% ipython --no-banner

In [1]: import numpy as np

In [2]: from numpy import linalg as LA

In [3]: np.set_printoptions(precision=2, suppress=True, linewidth=120)

In [4]: m1 = np.array([[5, -3, 5],
   ...:     [5, -1, 7],
   ...:     [2, -3, 8],
   ...:     [0, -7, 8],
   ...:     [2, -4, 6],
   ...:     [2, 1, 4],
   ...:     [7, 6, 3],
   ...:     [6, 9, 2],
   ...:     [8, 6, -3],
   ...:     [4, 7, 1]])

In [5]: cen = m1 - m1.mean(axis=0)

In [6]: V = LA.svd(cen)[2][:2]

In [7]: A2 = cen - cen @ V.T @ V

In [8]: np.round(np.cov(cen @ V.T, rowvar=False), 2) + 0
Out[8]: 
array([[43.75,  0.  ],
       [ 0.  ,  3.25]])

In [9]: LA.norm(A2, axis=1).round(6).argmax()
Out[9]: np.int64(1)

In [10]: print(np.round(LA.norm(A2) / LA.norm(cen), 2))
0.21

In [11]: cen = m1 - m1.mean(axis=0)

In [12]: left, s, VT = LA.svd(cen, full_matrices=False)

In [13]: round(float((s ** 2).sum() ** 2 / (s ** 4).sum()), 2)
Out[13]: 1.25

In [14]: print(VT[0] * np.sign(VT[0, np.abs(VT[0]).argmax()]))
[ 0.32  0.82 -0.48]

In [15]: np.abs(VT[0]).argmax()
Out[15]: np.int64(1)

In [16]: rng = np.random.default_rng(85718)

In [17]: z = rng.permutation(3)

In [18]: A2 = m1[:, z] * rng.choice([-1, 1], 3)

In [19]: A2
Out[19]: 
array([[-3,  5,  5],
       [-1,  5,  7],
       [-3,  2,  8],
       [-7,  0,  8],
       [-4,  2,  6],
       [ 1,  2,  4],
       [ 6,  7,  3],
       [ 9,  6,  2],
       [ 6,  8, -3],
       [ 7,  4,  1]])

In [20]: left, _, VT = LA.svd(m1.T @ A2)

In [21]: np.round(left @ VT, 2) + 0
Out[21]: 
array([[0., 1., 0.],
       [1., 0., 0.],
       [0., 0., 1.]])

In [22]: np.round(LA.lstsq(m1, A2)[0], 2) + 0
Out[22]: 
array([[0., 1., 0.],
       [1., 0., 0.],
       [0., 0., 1.]])

In [23]: z
Out[23]: array([1, 0, 2])

In [24]: A2 = np.array([[-4, 5, 1, 3], [4, 9, -4, -7], [-7, -2, -7, 5], [-3, 9, -1, -6]])

In [25]: K = np.triu(A2, 1)

In [26]: K
Out[26]: 
array([[ 0,  5,  1,  3],
       [ 0,  0, -4, -7],
       [ 0,  0,  0,  5],
       [ 0,  0,  0,  0]])

In [27]: # null space of dimension 1

In [28]: np.round(K @ LA.pinv(K) @ K, 2) + 0
Out[28]: 
array([[ 0.,  5.,  1.,  3.],
       [ 0.,  0., -4., -7.],
       [ 0.,  0.,  0.,  5.],
       [ 0.,  0.,  0.,  0.]])

In [29]: round(float(np.trace(LA.pinv(K) @ K)), 2)
Out[29]: 3.0

In [30]: np.allclose(K[:-1].T @ LA.lstsq(K[:-1].T, K[-1])[0], K[-1])
Out[30]: True

In [31]: np.unique(K.round(6), axis=0).shape
Out[31]: (4, 4)

In [32]: print(np.abs(np.diag(LA.qr(K)[1])) > 1e-9)
[False False False False]
